$ python -q
>>> import numpy as np
>>> np.set_printoptions(precision=1, suppress=True, linewidth=100, legacy="1.25")
>>> def tidy(a):
...     return np.round(a, 1) + 0
... 
>>> F = np.minimum.outer(np.arange(1, 8), np.arange(1, 8)) * -3
>>> F
array([[ -3,  -3,  -3,  -3,  -3,  -3,  -3],
       [ -3,  -6,  -6,  -6,  -6,  -6,  -6],
       [ -3,  -6,  -9,  -9,  -9,  -9,  -9],
       [ -3,  -6,  -9, -12, -12, -12, -12],
       [ -3,  -6,  -9, -12, -15, -15, -15],
       [ -3,  -6,  -9, -12, -15, -18, -18],
       [ -3,  -6,  -9, -12, -15, -18, -21]])
>>> evals, evecs = np.linalg.eigvalsh(F)
Traceback (most recent call last):
  File "<python-input-5>", line 1, in <module>
    evals, evecs = np.linalg.eigvalsh(F)
    ^^^^^^^^^^^^
ValueError: too many values to unpack (expected 2)
>>> evals, evecs = np.linalg.eigh(F)
>>> np.unique(evals.round(6) + 0, return_counts=True)[1]
array([1, 1, 1, 1, 1, 1, 1])
>>> tidy(np.linalg.svd(F, compute_uv=False))
array([68.6,  7.9,  3. ,  1.7,  1.1,  0.9,  0.8])
>>> evals.sum(), np.trace(F)
(-84.0, -84)
>>> tidy(evecs.T @ F @ evecs)
array([[-68.6,   0. ,   0. ,   0. ,   0. ,   0. ,   0. ],
       [  0. ,  -7.9,   0. ,   0. ,   0. ,   0. ,   0. ],
       [  0. ,   0. ,  -3. ,   0. ,   0. ,   0. ,   0. ],
       [  0. ,   0. ,   0. ,  -1.7,   0. ,   0. ,   0. ],
       [  0. ,   0. ,   0. ,   0. ,  -1.1,   0. ,   0. ],
       [  0. ,   0. ,   0. ,   0. ,   0. ,  -0.9,   0. ],
       [  0. ,   0. ,   0. ,   0. ,   0. ,   0. ,  -0.8]])
>>> tidy(evecs @ np.diag(evals) @ evecs.T)
array([[ -3.,  -3.,  -3.,  -3.,  -3.,  -3.,  -3.],
       [ -3.,  -6.,  -6.,  -6.,  -6.,  -6.,  -6.],
       [ -3.,  -6.,  -9.,  -9.,  -9.,  -9.,  -9.],
       [ -3.,  -6.,  -9., -12., -12., -12., -12.],
       [ -3.,  -6.,  -9., -12., -15., -15., -15.],
       [ -3.,  -6.,  -9., -12., -15., -18., -18.],
       [ -3.,  -6.,  -9., -12., -15., -18., -21.]])
>>> tidy(np.linalg.eigvalsh(F + 2 * np.eye(7)))
array([-66.6,  -5.9,  -1. ,   0.3,   0.9,   1.1,   1.2])
>>> (evals > 1e-8).sum(), (evals < -1e-8).sum()
(0, 7)
>>> T = np.stack([F, 5 * F, F[::-1]])
>>> T.shape
(3, 7, 7)
>>> (T @ F.T).shape
(3, 7, 7)
>>> np.einsum("bij,cij->bc", T, T)
array([[  4788,  23940,   3438],
       [ 23940, 119700,  17190],
       [  3438,  17190,   4788]])
>>> np.linalg.matrix_rank(T)
array([7, 7, 7])
>>> m1 = np.loadtxt("block4.csv", delimiter=",")
>>> m1
array([[ 13.5,  15.4,  -5.1,   5.2,  -6.6],
       [  4.4,   5.1,  -1.7,   1.8,  -2.2],
       [  0.5,   0.2,  -0.1,   0.2,  -0.2],
       [ -2. ,  -2.2,   0.8,  -0.6,   0.9],
       [ -9.5, -10.9,   3.7,  -3.6,   4.8],
       [  4.3,   5. ,  -1.8,   1.6,  -2. ],
       [ -6.5,  -7.4,   2.6,  -2.5,   3.3],
       [ -8.6,  -9.8,   3.3,  -3.4,   4.5],
       [  6.6,   7.2,  -2.4,   2.4,  -3.2],
       [ -5.6,  -6.3,   2.1,  -2. ,   2.7],
       [  5.1,   6. ,  -2.2,   2.1,  -2.7],
       [ -0.9,  -0.9,   0.3,  -0.4,   0.5]])
>>> P = m1 @ np.linalg.solve(m1.T @ m1, m1.T)
>>> np.allclose(P @ P, P)
True
>>> tidy(np.trace(P))
5.0
>>> tidy(np.linalg.eigvalsh(P))
array([0., 0., 0., 0., 0., 0., 0., 1., 1., 1., 1., 1.])
>>> tidy(P)
array([[ 0.8,  0.3,  0. ,  0.1, -0.1,  0.2,  0. ,  0. ,  0.1, -0.1, -0.1,  0. ],
       [ 0.3,  0.2,  0. ,  0.2,  0. ,  0.1,  0. ,  0. , -0.1,  0.1,  0.1,  0. ],
       [ 0. ,  0. ,  0.7,  0. ,  0.2,  0. , -0.1,  0. ,  0.3,  0.1,  0. , -0.2],
       [ 0.1,  0.2,  0. ,  0.3,  0.1, -0.2,  0.1, -0.1, -0.2,  0.2,  0. , -0.1],
       [-0.1,  0. ,  0.2,  0.1,  0.3,  0. ,  0.1,  0.3, -0.1,  0.2, -0.1, -0.1],
       [ 0.2,  0.1,  0. , -0.2,  0. ,  0.5, -0.1,  0.3,  0. ,  0. ,  0.2,  0.1],
       [ 0. ,  0. , -0.1,  0.1,  0.1, -0.1,  0.2,  0.1, -0.1,  0. , -0.3,  0. ],
       [ 0. ,  0. ,  0. , -0.1,  0.3,  0.3,  0.1,  0.5, -0.1,  0. , -0.2,  0.1],
       [ 0.1, -0.1,  0.3, -0.2, -0.1,  0. , -0.1, -0.1,  0.4, -0.2, -0.2, -0.1],
       [-0.1,  0.1,  0.1,  0.2,  0.2,  0. ,  0. ,  0. , -0.2,  0.3,  0.2, -0.1],
       [-0.1,  0.1,  0. ,  0. , -0.1,  0.2, -0.3, -0.2, -0.2,  0.2,  0.6,  0. ],
       [ 0. ,  0. , -0.2, -0.1, -0.1,  0.1,  0. ,  0.1, -0.1, -0.1,  0. ,  0.1]])
>>> out = P / np.linalg.norm(P, axis=1, keepdims=True)
>>> G = out @ out.T
>>> tidy(G[7])
array([-0.1, -0.1,  0.1, -0.3,  0.6,  0.6,  0.4,  1. , -0.2,  0. , -0.3,  0.5])
>>> np.argwhere(np.triu(np.abs(G) > 0.95, 1))
array([], shape=(0, 2), dtype=int64)
>>> tidy(G)
array([[ 1. ,  0.8,  0. ,  0.3, -0.1,  0.2,  0.1, -0.1,  0.2, -0.2, -0.2,  0. ],
       [ 0.8,  1. ,  0.1,  0.7,  0.2,  0.2,  0.1, -0.1, -0.3,  0.4,  0.2, -0.2],
       [ 0. ,  0.1,  1. ,  0. ,  0.5,  0.1, -0.3,  0.1,  0.6,  0.2,  0.1, -0.8],
       [ 0.3,  0.7,  0. ,  1. ,  0.4, -0.5,  0.4, -0.3, -0.5,  0.7,  0. , -0.4],
       [-0.1,  0.2,  0.5,  0.4,  1. ,  0. ,  0.5,  0.6, -0.2,  0.6, -0.2, -0.3],
       [ 0.2,  0.2,  0.1, -0.5,  0. ,  1. , -0.4,  0.6, -0.1, -0.1,  0.4,  0.4],
       [ 0.1,  0.1, -0.3,  0.4,  0.5, -0.4,  1. ,  0.4, -0.3,  0.2, -0.8,  0.2],
       [-0.1, -0.1,  0.1, -0.3,  0.6,  0.6,  0.4,  1. , -0.2,  0. , -0.3,  0.5],
       [ 0.2, -0.3,  0.6, -0.5, -0.2, -0.1, -0.3, -0.2,  1. , -0.6, -0.3, -0.4],
       [-0.2,  0.4,  0.2,  0.7,  0.6, -0.1,  0.2,  0. , -0.6,  1. ,  0.4, -0.4],
       [-0.2,  0.2,  0.1,  0. , -0.2,  0.4, -0.8, -0.3, -0.3,  0.4,  1. , -0.1],
       [ 0. , -0.2, -0.8, -0.4, -0.3,  0.4,  0.2,  0.5, -0.4, -0.4, -0.1,  1. ]])
>>> tidy(np.degrees(np.arccos(np.clip(G[7, 6], -1, 1))))
66.4
>>> out = np.array([[-1, -1, -2, -3],
...     [0, -2, 3, 1],
...     [-3, 1, 1, 0],
...     [-1, -3, 0, -1],
...     [-1, -2, -3, -1]])
>>> M = np.block([[np.zeros((5, 5)), out], [out.T, np.zeros((4, 4))]])
>>> M
array([[ 0.,  0.,  0.,  0.,  0., -1., -1., -2., -3.],
       [ 0.,  0.,  0.,  0.,  0.,  0., -2.,  3.,  1.],
       [ 0.,  0.,  0.,  0.,  0., -3.,  1.,  1.,  0.],
       [ 0.,  0.,  0.,  0.,  0., -1., -3.,  0., -1.],
       [ 0.,  0.,  0.,  0.,  0., -1., -2., -3., -1.],
       [-1.,  0., -3., -1., -1.,  0.,  0.,  0.,  0.],
       [-1., -2.,  1., -3., -2.,  0.,  0.,  0.,  0.],
       [-2.,  3.,  1.,  0., -3.,  0.,  0.,  0.,  0.],
       [-3.,  1.,  0., -1., -1.,  0.,  0.,  0.,  0.]])
>>> rk = np.linalg.matrix_rank(M)
>>> rk
8
>>> ns = np.linalg.svd(M)[2][rk:].T
>>> tidy(ns[:, 0] / ns[np.abs(ns[:, 0]).round(6).argmax(), 0])
array([-0.4, -0.8,  0. ,  1. , -0.5,  0. ,  0. ,  0. ,  0. ])
